$ ipython --no-banner

In [1]: import numpy as np

In [2]: from numpy import linalg as LA

In [3]: np.set_printoptions(suppress=True, linewidth=200)

In [4]: X = np.array([[1, 0, 0, 0, 0, 0, 0],
   ...:     [0, 0, 0, 0, 1, 0, 0],
   ...:     [0, 0, 0, 0, 0, 0, 1],
   ...:     [0, 0, 0, 0, 0, 1, 0],
   ...:     [0, 1, 0, 0, 0, 0, 0],
   ...:     [0, 0, 1, 0, 0, 0, 0],
   ...:     [0, 0, 0, 1, 0, 0, 0]])

In [5]: rng = np.random.default_rng(2265)

In [6]: z = rng.permutation(7)

In [7]: z
Out[7]: array([3, 1, 0, 2, 5, 6, 4])

In [8]: other = X[z][:, z]

In [9]: round(LA.det(other), 3), round(LA.det(X[z]), 3)
Out[9]: (np.float64(1.0), np.float64(1.0))

In [10]: np.diag(other)
Out[10]: array([0, 0, 1, 0, 0, 0, 0])

In [11]: np.round(np.sort(np.abs(LA.eigvals(other))), 3)
Out[11]: array([1., 1., 1., 1., 1., 1., 1.])

In [12]: X @ X.T
Out[12]: 
array([[1, 0, 0, 0, 0, 0, 0],
       [0, 1, 0, 0, 0, 0, 0],
       [0, 0, 1, 0, 0, 0, 0],
       [0, 0, 0, 1, 0, 0, 0],
       [0, 0, 0, 0, 1, 0, 0],
       [0, 0, 0, 0, 0, 1, 0],
       [0, 0, 0, 0, 0, 0, 1]])

In [13]: X[:, 0] @ X[:, 6]
Out[13]: np.int64(0)

In [14]: X.T @ X
Out[14]: 
array([[1, 0, 0, 0, 0, 0, 0],
       [0, 1, 0, 0, 0, 0, 0],
       [0, 0, 1, 0, 0, 0, 0],
       [0, 0, 0, 1, 0, 0, 0],
       [0, 0, 0, 0, 1, 0, 0],
       [0, 0, 0, 0, 0, 1, 0],
       [0, 0, 0, 0, 0, 0, 1]])
